$ python3 -q
>>> import numpy as np
>>> np.set_printoptions(precision=1, suppress=True, linewidth=100)
>>> rnd = lambda a: np.round(a, 1) + 0
>>> J = np.load("sample12.npy")
>>> J
array([[-1.,  1.,  0.,  0.,  0.],
       [ 0., -1.,  1.,  0.,  0.],
       [ 0.,  0., -1.,  1.,  0.],
       [ 0.,  0.,  0., -1.,  1.],
       [ 0.,  0.,  0.,  0., -1.]])
>>> out = np.linalg.invert(J)
Traceback (most recent call last):
  File "<python-input-5>", line 1, in <module>
    out = np.linalg.invert(J)
          ^^^^^^^^^^^^^^^^
AttributeError: module 'numpy.linalg' has no attribute 'invert'
>>> out = np.linalg.inv(J)
>>> rnd(np.linalg.slogdet(J)[0])
np.float64(-1.0)
>>> rnd(np.linalg.det(J) * np.linalg.det(out))
np.float64(1.0)
>>> print(J @ out)
[[1. 0. 0. 0. 0.]
 [0. 1. 0. 0. 0.]
 [0. 0. 1. 0. 0.]
 [0. 0. 0. 1. 0.]
 [0. 0. 0. 0. 1.]]
>>> print(rnd(np.linalg.cond(J)))
6.7
>>> t3 = np.stack([J, 5 * J, J[::-1]])
>>> rnd(np.linalg.det(t3))
array([   -1., -3125.,    -1.])
>>> t3.sum(axis=0)
array([[-6.,  6.,  0.,  0., -1.],
       [ 0., -6.,  6., -1.,  1.],
       [ 0.,  0., -7.,  7.,  0.],
       [ 0., -1.,  1., -6.,  6.],
       [-1.,  1.,  0.,  0., -6.]])
>>> np.einsum("ij,ji->", J, J)
np.float64(5.0)
>>> np.kron(np.eye(2, dtype=int), J)
array([[-1.,  1.,  0.,  0.,  0., -0.,  0.,  0.,  0.,  0.],
       [ 0., -1.,  1.,  0.,  0.,  0., -0.,  0.,  0.,  0.],
       [ 0.,  0., -1.,  1.,  0.,  0.,  0., -0.,  0.,  0.],
       [ 0.,  0.,  0., -1.,  1.,  0.,  0.,  0., -0.,  0.],
       [ 0.,  0.,  0.,  0., -1.,  0.,  0.,  0.,  0., -0.],
       [-0.,  0.,  0.,  0.,  0., -1.,  1.,  0.,  0.,  0.],
       [ 0., -0.,  0.,  0.,  0.,  0., -1.,  1.,  0.,  0.],
       [ 0.,  0., -0.,  0.,  0.,  0.,  0., -1.,  1.,  0.],
       [ 0.,  0.,  0., -0.,  0.,  0.,  0.,  0., -1.,  1.],
       [ 0.,  0.,  0.,  0., -0.,  0.,  0.,  0.,  0., -1.]])
>>> rnd(np.linalg.eigvals(J).sum().real)
np.float64(-5.0)
>>> rnd(np.linalg.det(J[::-1]))
np.float64(-1.0)
>>> np.einsum("ii->", J)
np.float64(-5.0)
